>>> import numpy as np
>>> np.set_printoptions(precision=4, suppress=True, linewidth=140)
>>> X = np.load("arr.npy")
>>> X
array([[0, 3, 1],
       [0, 0, 3],
       [0, 0, 0]])
>>> # triangular, det is the product of the diagonal
>>> vec = np.array([1, 1, 3])
>>> h = np.maximum(X @ vec, 0)
>>> X.T @ h
array([ 0, 18, 33])
>>> h
array([6, 9, 0])
>>> data = np.loadtxt("run10.csv", delimiter=",")
>>> data
array([[ 2.3426,  0.5327,  1.0896,  0.5841],
       [-1.2404,  2.4649,  0.692 ,  0.1477],
       [ 0.0192, -0.2439, -1.267 ,  2.2616]])
>>> W = np.array([[5, 0, 1, 3, 0, 2],
...     [2, 2, 2, 0, 3, 1],
...     [0, 4, 5, 4, 3, 5],
...     [0, 2, 2, 5, 4, 2]])
>>> beta = np.array([2, 1, -1, -3, 2, 2])
>>> hid = np.maximum(data @ W + beta, 0)
>>> np.linalg.matrix_rank(hid)
np.int64(3)
>>> (hid > 0).mean(axis=0)
array([1.    , 0.6667, 0.6667, 0.6667, 1.    , 0.6667])
>>> Z = np.array([[-1, 0, 0],
...     [0, -2, 0],
...     [-1, 1, 1],
...     [2, 2, 2],
...     [-2, -2, 1],
...     [1, -2, -2]])
>>> (hid @ Z).round(6).argmax(axis=1)
array([2, 2, 2])
>>> hid @ Z
array([[ -5.762 , -29.6209,  13.1721],
       [-25.5561, -47.1441,   7.0273],
       [ -8.0404,  -6.4325,  13.1081]])
>>> A2 = np.array([[-2, 0, -2], [-3, 3, 3]])
>>> Z = np.kron(A2, data)
>>> np.linalg.matrix_rank(Z)
np.int64(6)
>>> Z.shape
(6, 12)
>>> A2 = np.array([[2, 0], [1, 2], [0, 0], [0, 1]])
>>> data @ A2
array([[ 5.2178,  1.6495],
       [-0.016 ,  5.0775],
       [-0.2056,  1.7738]])
>>> np.einsum("ij,ij->i", data, data)
array([7.2997, 8.1151, 6.7801])
>>> np.vstack([data, A2.T]).shape
(5, 4)
>>> np.linalg.matrix_rank(np.vstack([data, A2.T]))
np.int64(4)
>>> np.einsum("ij->j", data)
array([1.1213, 2.7537, 0.5146, 2.9934])
>>> def softmax(z):
...     e = np.exp(z - z.max(axis=-1, keepdims=True))
...     return e / e.sum(axis=-1, keepdims=True)
... 
>>> softmax(data).sum(axis=1)
array([1., 1., 1.])
>>> softmax(data[0] + 4)
array([0.6167, 0.1009, 0.1761, 0.1063])
>>> np.round(softmax(10 * data[0]), 4) + 0
array([1., 0., 0., 0.])
>>> softmax(data[0])
array([0.6167, 0.1009, 0.1761, 0.1063])
>>> att = data @ data.T / np.sqrt(4)
>>> softmax(att)[0] @ data
array([2.2273, 0.5478, 1.0281, 0.6155])
>>> sv = 10 * 0.7 ** np.arange(3)
>>> rng = np.random.default_rng(52)
>>> mat = rng.normal(size=(13, 3)) * rng.permutation(sv)
>>> mat
array([[ -8.2595,   1.1883,  -0.447 ],
       [ -0.9436,   1.5849,   4.6617],
       [  1.8949,   0.874 ,  -7.9613],
       [  5.7806,  -1.595 ,   6.9298],
       [ 13.1318,  -7.9999,   9.3084],
       [ -6.8098,  -5.0842,  -1.6267],
       [  2.9918,   4.9437,  19.7568],
       [-14.6341,  -1.7957,   2.6335],
       [ -5.3226,  -8.425 ,  -1.5942],
       [ -0.27  ,   1.9245,  -2.7431],
       [ 13.5008,   1.0715,   5.5608],
       [-10.2974, -12.502 ,   5.464 ],
       [  3.6191,   3.4282,   1.0766]])
>>> hat = mat @ np.linalg.solve(mat.T @ mat, mat.T)
>>> np.allclose(hat @ hat, hat)
True
>>> cen = mat - mat.mean(axis=0)
>>> Uu, sv, Vh = np.linalg.svd(cen, full_matrices=False)
>>> np.abs(Vh[0]).argmax()
np.int64(0)
>>> np.searchsorted(np.cumsum(sv ** 2) / (sv ** 2).sum(), 0.9) + 1
np.int64(3)
